$ ipython --no-banner

In [1]: import numpy as np

In [2]: np.set_printoptions(precision=2, suppress=True, linewidth=100, legacy="1.25")

In [3]: def rd(a):
   ...:     return np.round(a, 2) + 0
   ...: 

In [4]: m1 = np.load("mat.npy")

In [5]: rd(m1)
Out[5]: 
array([[-0.03, -0.31,  0.14, -0.64, -0.18,  0.66],
       [ 0.18, -0.25, -0.32, -0.63,  0.21, -0.6 ],
       [ 0.23,  0.58, -0.55, -0.16, -0.52,  0.11],
       [-0.03,  0.69,  0.29, -0.33,  0.57,  0.09],
       [ 0.08,  0.14,  0.69, -0.18, -0.56, -0.4 ],
       [ 0.95, -0.1 ,  0.15,  0.15,  0.14,  0.14]])

In [6]: rng = np.random.default_rng(2597)

In [7]: Y = m1 + rng.integers(-2, 3, (6, 2)) @ rng.integers(-2, 3, (2, 6))

In [8]: rd(Y)
Out[8]: 
array([[ 0.97, -0.31, -2.86,  2.36, -1.18,  0.66],
       [-2.82, -1.25,  4.68, -5.63,  2.21,  0.4 ],
       [ 3.23,  2.58, -1.55,  0.84, -1.52, -1.89],
       [ 1.97,  2.69,  2.29, -2.33,  0.57, -1.91],
       [-1.92, -1.86, -1.31,  1.82, -0.56,  1.6 ],
       [ 2.95,  1.9 ,  2.15, -1.85,  0.14, -1.86]])

In [9]: print(np.abs(Y - m1).sum(axis=1))
[ 8. 17. 10. 10. 10. 10.]

In [10]: rd(m1.T @ m1)
Out[10]: 
array([[1., 0., 0., 0., 0., 0.],
       [0., 1., 0., 0., 0., 0.],
       [0., 0., 1., 0., 0., 0.],
       [0., 0., 0., 1., 0., 0.],
       [0., 0., 0., 0., 1., 0.],
       [0., 0., 0., 0., 0., 1.]])

In [11]: print(rd(np.linalg.pinv(m1)))
[[-0.03  0.18  0.23 -0.03  0.08  0.95]
 [-0.31 -0.25  0.58  0.69  0.14 -0.1 ]
 [ 0.14 -0.32 -0.55  0.29  0.69  0.15]
 [-0.64 -0.63 -0.16 -0.33 -0.18  0.15]
 [-0.18  0.21 -0.52  0.57 -0.56  0.14]
 [ 0.66 -0.6   0.11  0.09 -0.4   0.14]]

In [12]: O, Rm = np.linalg.qr(m1)

In [13]: rd(O @ Rm)
Out[13]: 
array([[-0.03, -0.31,  0.14, -0.64, -0.18,  0.66],
       [ 0.18, -0.25, -0.32, -0.63,  0.21, -0.6 ],
       [ 0.23,  0.58, -0.55, -0.16, -0.52,  0.11],
       [-0.03,  0.69,  0.29, -0.33,  0.57,  0.09],
       [ 0.08,  0.14,  0.69, -0.18, -0.56, -0.4 ],
       [ 0.95, -0.1 ,  0.15,  0.15,  0.14,  0.14]])

In [14]: idx = rng.permutation(6)

In [15]: idx
Out[15]: array([2, 5, 4, 3, 0, 1])

In [16]: Y = m1[idx][:, idx]

In [17]: rd(np.diag(Y))
Out[17]: array([-0.55,  0.14, -0.56, -0.33, -0.03, -0.25])

In [18]: rd(np.linalg.det(Y)), rd(np.linalg.det(m1[idx]))
Out[18]: (-1.0, 1.0)

In [19]: rd(Y)
Out[19]: 
array([[-0.55,  0.11, -0.52, -0.16,  0.23,  0.58],
       [ 0.15,  0.14,  0.14,  0.15,  0.95, -0.1 ],
       [ 0.69, -0.4 , -0.56, -0.18,  0.08,  0.14],
       [ 0.29,  0.09,  0.57, -0.33, -0.03,  0.69],
       [ 0.14,  0.66, -0.18, -0.64, -0.03, -0.31],
       [-0.32, -0.6 ,  0.21, -0.63,  0.18, -0.25]])

In [20]: print(np.allclose(Y, m1))
False

In [21]: x = np.array([3, 0, -3, 3, 3, 3])

In [22]: 6 - np.linalg.matrix_rank(m1 - np.eye(6), tol=1e-8)
Out[22]: 1

In [23]: rd(m1.T @ (m1 @ x))
Out[23]: array([ 3.,  0., -3.,  3.,  3.,  3.])

In [24]: X = np.array([[8, -1, -3], [9, -4, 5], [-8, -9, -7]])

In [25]: x = np.array([3, -3, 0])

In [26]: y = X @ x

In [27]: print(y)
[27 39  3]

In [28]: print(rd(np.linalg.solve(X, y)))
[ 3. -3.  0.]

In [29]: (X + X.T) / 2
Out[29]: 
array([[ 8. ,  4. , -5.5],
       [ 4. , -4. , -2. ],
       [-5.5, -2. , -7. ]])

In [30]: X @ X
Out[30]: 
array([[ 79,  23,  -8],
       [ -4, -38, -82],
       [-89, 107,  28]])

In [31]: print(np.allclose(X @ X.T, X.T @ X))
False

In [32]: Y = X + rng.integers(-2, 3, (3, 2)) @ rng.integers(-2, 3, (2, 3))

In [33]: Y
Out[33]: 
array([[  8,   1,  -1],
       [ 11,  -5,   4],
       [-12,  -7,  -5]])

In [34]: rd(np.linalg.svd(Y - X, compute_uv=False))
Out[34]: array([5.76, 2.2 , 0.  ])

In [35]: np.abs(Y - X).sum(axis=1)
Out[35]: array([4, 4, 8])

In [36]: Y - X
Out[36]: 
array([[ 0,  2,  2],
       [ 2, -1, -1],
       [-4,  2,  2]])
